$ ipython --no-banner

In [1]: import numpy as np

In [2]: from numpy import linalg as LA

In [3]: np.set_printoptions(precision=2, suppress=True, linewidth=160, legacy="1.25")

In [4]: rnd = lambda a: np.round(a, 2) + 0

In [5]: J = np.array([[-2, 1, -7],
   ...:     [-1, 5, 0],
   ...:     [-9, 10, -9],
   ...:     [-6, 10, -6],
   ...:     [-5, 7, -12],
   ...:     [-7, 12, -6],
   ...:     [-7, 14, -5],
   ...:     [-5, 16, -10],
   ...:     [0, 14, -10],
   ...:     [-5, 16, -17],
   ...:     [-7, 9, -12],
   ...:     [-1, 6, -12],
   ...:     [8, 15, -6],
   ...:     [8, 15, -7],
   ...:     [11, 6, -14],
   ...:     [12, 0, -22],
   ...:     [10, 6, -22],
   ...:     [15, 14, -27],
   ...:     [12, 21, -24],
   ...:     [4, 28, -17]])

In [6]: print(J)
[[ -2   1  -7]
 [ -1   5   0]
 [ -9  10  -9]
 [ -6  10  -6]
 [ -5   7 -12]
 [ -7  12  -6]
 [ -7  14  -5]
 [ -5  16 -10]
 [  0  14 -10]
 [ -5  16 -17]
 [ -7   9 -12]
 [ -1   6 -12]
 [  8  15  -6]
 [  8  15  -7]
 [ 11   6 -14]
 [ 12   0 -22]
 [ 10   6 -22]
 [ 15  14 -27]
 [ 12  21 -24]
 [  4  28 -17]]

In [7]: C2 = np.cov(J, rowvar=False)

In [8]: print(rnd(np.polyfit(J[:, 1], J[:, 2], 1)))
[ -0.17 -10.3 ]

In [9]: print(rnd(C2))
[[ 62.72   2.93 -36.72]
 [  2.93  44.83  -7.78]
 [-36.72  -7.78  52.09]]

In [10]: print(rnd(LA.eigvalsh(C2)[::-1]))
[95.57 44.41 19.66]

In [11]: rng = np.random.default_rng(134)

In [12]: idx = rng.permutation(3)

In [13]: print(idx)
[0 1 2]

In [14]: Y = C2[idx][:, idx]

In [15]: print(rnd(LA.det(Y)), rnd(LA.det(C2[idx])))
83451.29 83451.29

In [16]: print(rnd(Y))
[[ 62.72   2.93 -36.72]
 [  2.93  44.83  -7.78]
 [-36.72  -7.78  52.09]]

In [17]: print(rnd(np.sort(np.abs(LA.eigvals(Y)))))
[19.66 44.41 95.57]

In [18]: hat = J @ LA.solve(J.T @ J, J.T)

In [19]: print(LA.matrix_rank(np.eye(20) - hat))
17

In [20]: print(np.allclose(hat @ hat, hat))
True

In [21]: print(rnd(hat @ J[:, 0]))
[-2. -1. -9. -6. -5. -7. -7. -5.  0. -5. -7. -1.  8.  8. 11. 12. 10. 15. 12.  4.]

In [22]: print(rnd(LA.eigvalsh(hat)))
[0. 0. 0. 0. 0. 0. 0. 0. 0. 0. 0. 0. 0. 0. 0. 0. 0. 1. 1. 1.]

In [23]: print(np.trace(hat))
3.0

In [24]: cen = J - J.mean(axis=0)

In [25]: vecs = LA.svd(cen)[2][:1]

In [26]: Y = cen - cen @ vecs.T @ vecs

In [27]: print(rnd(LA.norm(Y) / LA.norm(cen)))
0.63

In [28]: print(rnd(np.diag(vecs.T @ vecs)))
[0.55 0.02 0.43]

In [29]: print(rnd((cen @ vecs.T).std(axis=0)))
[9.53]

In [30]: print(rnd(np.cov(cen @ vecs.T, rowvar=False)))
95.57

In [31]: C = np.array([[0.0, -0.7, 0.3]])

In [32]: A = np.array([[-2], [-2], [-2], [2], [2], [3], [1], [-1], [-1], [-3], [-2]]) @ C + 0.05 * rng.normal(size=(11, 3))

In [33]: print(rnd(A))
[[ 0.    1.42 -0.62]
 [-0.03  1.35 -0.6 ]
 [-0.01  1.35 -0.57]
 [-0.07 -1.46  0.55]
 [ 0.02 -1.39  0.64]
 [-0.02 -2.15  0.98]
 [-0.05 -0.69  0.36]
 [ 0.07  0.66 -0.38]
 [-0.01  0.72 -0.34]
 [-0.09  2.07 -1.01]
 [ 0.03  1.5  -0.63]]

In [34]: C2 = np.cov(A, rowvar=False)

In [35]: print(rnd(np.polyfit(A[:, 1], A[:, 0], 1)))
[ 0.   -0.02]

In [36]: print(rnd(np.median(A, axis=0)))
[-0.01  0.72 -0.38]

In [37]: print(rnd(LA.eigvalsh(C2)[::-1]))
[2.56 0.   0.  ]

In [38]: print(np.argsort(-A.std(axis=0).round(6), kind="stable"))
[1 2 0]

In [39]: print(rnd(A.std(axis=0)))
[0.04 1.39 0.62]

In [40]: print(np.argwhere(np.triu(np.abs(np.corrcoef(A.T)) > 0.8, 1)))
[[1 2]]

In [41]: Y = np.c_[A[:, :2] @ np.array([[5, 2], [1, 1]]), np.array([9, 6, 6, 3, 6, 3, 2, 4, 6, 5, 9])]

In [42]: print(rnd(Y))
[[ 1.41  1.42  9.  ]
 [ 1.21  1.3   6.  ]
 [ 1.3   1.33  6.  ]
 [-1.83 -1.61  3.  ]
 [-1.31 -1.36  6.  ]
 [-2.28 -2.2   3.  ]
 [-0.93 -0.79  2.  ]
 [ 1.01  0.8   4.  ]
 [ 0.7   0.71  6.  ]
 [ 1.64  1.9   5.  ]
 [ 1.65  1.56  9.  ]]

In [43]: print(LA.matrix_rank(Y))
3

In [44]: print(rnd(LA.norm(Y - A @ LA.lstsq(A, Y)[0], axis=0)))
[ 0.    0.   17.03]

In [45]: Y = np.c_[J[:, :2] @ np.array([[1, 3], [0, 5]]), np.array([1, -1, 0, 1, -2, -1, 2, 0, -1, 1, -1, -1, 1, -1, -1, 1, 2, -1, -1, -1])]

In [46]: print(Y)
[[ -2  -1   1]
 [ -1  22  -1]
 [ -9  23   0]
 [ -6  32   1]
 [ -5  20  -2]
 [ -7  39  -1]
 [ -7  49   2]
 [ -5  65   0]
 [  0  70  -1]
 [ -5  65   1]
 [ -7  24  -1]
 [ -1  27  -1]
 [  8  99   1]
 [  8  99  -1]
 [ 11  63  -1]
 [ 12  36   1]
 [ 10  60   2]
 [ 15 115  -1]
 [ 12 141  -1]
 [  4 152  -1]]

In [47]: print(LA.matrix_rank(np.c_[J, Y]))
4

In [48]: print(rnd(LA.lstsq(J, Y[:, 0])[0]))
[1. 0. 0.]

In [49]: print(LA.matrix_rank(Y))
3

In [50]: print(rnd(LA.norm(Y - J @ LA.lstsq(J, Y)[0], axis=0)))
[0.   0.   5.06]

In [51]: Y = A / LA.norm(A, axis=1)
Traceback (most recent call last):
  Cell In[51], line 1
    Y = A / LA.norm(A, axis=1)
ValueError: operands could not be broadcast together with shapes (11,3) (11,) 


In [52]: Y = A / LA.norm(A, axis=1, keepdims=True)

In [53]: C2 = Y @ Y.T

In [54]: print(rnd(LA.norm(Y, axis=1)))
[1. 1. 1. 1. 1. 1. 1. 1. 1. 1. 1.]

In [55]: print(rnd(np.degrees(np.arccos(np.clip(C2[3, 6], -1, 1)))))
6.83

In [56]: print(rnd(C2))
[[ 1.    1.    1.   -1.   -1.   -1.   -1.    0.99  1.    1.    1.  ]
 [ 1.    1.    1.   -1.   -1.   -1.   -0.99  0.99  1.    1.    1.  ]
 [ 1.    1.    1.   -1.   -1.   -1.   -0.99  0.99  1.    1.    1.  ]
 [-1.   -1.   -1.    1.    1.    1.    0.99 -0.99 -1.   -0.99 -1.  ]
 [-1.   -1.   -1.    1.    1.    1.    1.   -0.99 -1.   -1.   -1.  ]
 [-1.   -1.   -1.    1.    1.    1.    1.   -0.99 -1.   -1.   -1.  ]
 [-1.   -0.99 -0.99  0.99  1.    1.    1.   -1.   -1.   -0.99 -1.  ]
 [ 0.99  0.99  0.99 -0.99 -0.99 -0.99 -1.    1.    0.99  0.99  0.99]
 [ 1.    1.    1.   -1.   -1.   -1.   -1.    0.99  1.    1.    1.  ]
 [ 1.    1.    1.   -0.99 -1.   -1.   -0.99  0.99  1.    1.    1.  ]
 [ 1.    1.    1.   -1.   -1.   -1.   -1.    0.99  1.    1.    1.  ]]

In [57]: print(rnd(C2[3]))
[-1.   -1.   -1.    1.    1.    1.    0.99 -0.99 -1.   -0.99 -1.  ]

In [58]: print((np.abs(C2) > 0.9).astype(int))
[[1 1 1 1 1 1 1 1 1 1 1]
 [1 1 1 1 1 1 1 1 1 1 1]
 [1 1 1 1 1 1 1 1 1 1 1]
 [1 1 1 1 1 1 1 1 1 1 1]
 [1 1 1 1 1 1 1 1 1 1 1]
 [1 1 1 1 1 1 1 1 1 1 1]
 [1 1 1 1 1 1 1 1 1 1 1]
 [1 1 1 1 1 1 1 1 1 1 1]
 [1 1 1 1 1 1 1 1 1 1 1]
 [1 1 1 1 1 1 1 1 1 1 1]
 [1 1 1 1 1 1 1 1 1 1 1]]
